$ python -q
>>> import numpy as np
>>> np.set_printoptions(precision=1, suppress=True, linewidth=160)
>>> def rd(a):
...     return np.round(a, 1) + 0
... 
>>> F = np.array([[0, 2, -3, -3], [-2, 3, -1, 0], [-3, -2, -1, -3]])
>>> F[:, 0] = -1 * F[:, 3]
>>> F
array([[ 3,  2, -3, -3],
       [ 0,  3, -1,  0],
       [ 3, -2, -1, -3]])
>>> np.linalg.cond(F) > 100
np.False_
>>> [round(float(x), 1) for x in np.linalg.svd(F, compute_uv=False)[:3]]
[6.7, 4.4, 0.3]
>>> T = np.stack([F, 3 * F, F[::-1]])
>>> rd(np.linalg.norm(T, axis=(1, 2)))
array([ 8., 24.,  8.])
>>> np.linalg.matrix_rank(T)
array([3, 3, 3])
>>> T.shape
(3, 3, 4)
>>> W0 = np.load("test13.npy")
>>> W0
array([[ 14.,  -2.,  10.],
       [-16.,   6., -16.],
       [-16.,   2., -12.]])
>>> [round(float(x), 1) for x in np.linalg.svd(W0, compute_uv=False)[:3]]
[35.2, 3.7, 0.4]
>>> np.linalg.cond(W0) > 100
np.False_
>>> rd(np.abs(np.linalg.svd(W0)[2][-1]))
array([0.4, 0.7, 0.6])
>>> np.linalg.matrix_rank(W0, rtol=0.1)
np.int64(2)
>>> rd(np.linalg.norm(W0, 2) / np.linalg.norm(W0))
np.float64(1.0)
>>> U, sv, Vh = np.linalg.svd(W0)
>>> np.argmax(sv[:-1] / (sv[1:] + 1e-6)) + 1
np.int64(2)
>>> other = U[:, :2] @ np.diag(sv[:2]) @ Vh[:2]
>>> rd(other)
array([[ 13.9,  -1.8,  10.2],
       [-16. ,   6. , -16. ],
       [-16.1,   2.2, -11.8]])
>>> np.linalg.matrix_rank(other)
np.int64(2)
>>> np.linalg.lstsq(other[:-1].T, other[-1])[2]
np.int32(2)
>>> rd(other @ np.linalg.pinv(other) @ other)
array([[ 13.9,  -1.8,  10.2],
       [-16. ,   6. , -16. ],
       [-16.1,   2.2, -11.8]])
>>> np.abs(np.diag(np.linalg.qr(other)[1])) > 1e-9
array([ True,  True, False])
>>> np.unique(other.round(6), axis=0).shape
(3, 3)
>>> rd(np.trace(np.linalg.pinv(other) @ other))
np.float64(2.0)
>>> np.allclose(other[:-1].T @ np.linalg.lstsq(other[:-1].T, other[-1])[0], other[-1])
True
>>> vec = np.array([1, 0, 1])
>>> rhs = W0 @ vec
>>> beta, lr = np.zeros(3), 1 / np.linalg.norm(W0, 2) ** 2
>>> for i in range(150):
...     beta -= lr * W0.T @ (W0 @ beta - rhs)
...     if i % 50 == 0: print(i, round(np.linalg.norm(W0 @ beta - rhs), 1))
... 
0 0.3
50 0.2
100 0.1
>>> rd(np.linalg.cond(W0))
np.float64(96.4)
>>> rd(beta)
array([ 1.1, -0.2,  0.8])
>>> other = F / np.sqrt((F ** 2).mean(axis=1, keepdims=True))
>>> rd(other[1])
array([ 0. ,  1.9, -0.6,  0. ])
>>> np.linalg.matrix_rank(F - F.mean(axis=1, keepdims=True))
np.int64(3)
>>> np.linalg.matrix_rank(other) == np.linalg.matrix_rank(F)
np.True_
>>> other = np.array([[1, 3], [0, -3], [1, -1]])
>>> A = np.kron(np.eye(3, dtype=int), other)
>>> A
array([[ 1,  3,  0,  0,  0,  0],
       [ 0, -3,  0,  0,  0,  0],
       [ 1, -1,  0,  0,  0,  0],
       [ 0,  0,  1,  3,  0,  0],
       [ 0,  0,  0, -3,  0,  0],
       [ 0,  0,  1, -1,  0,  0],
       [ 0,  0,  0,  0,  1,  3],
       [ 0,  0,  0,  0,  0, -3],
       [ 0,  0,  0,  0,  1, -1]])
>>> vec = np.array([1, 3, 3, 1, 3, 2])
>>> rhs = A @ vec
>>> beta, lr = np.zeros(6), 1 / np.linalg.norm(A, 2) ** 2
>>> for i in range(8):
...     beta -= lr * A.T @ (A @ beta - rhs)
...     if i % 2 == 0: print(i, round(np.linalg.norm(A @ beta - rhs), 1))
... 
0 4.9
2 4.0
4 3.3
6 2.7
>>> rd(np.linalg.cond(A))
np.float64(3.3)
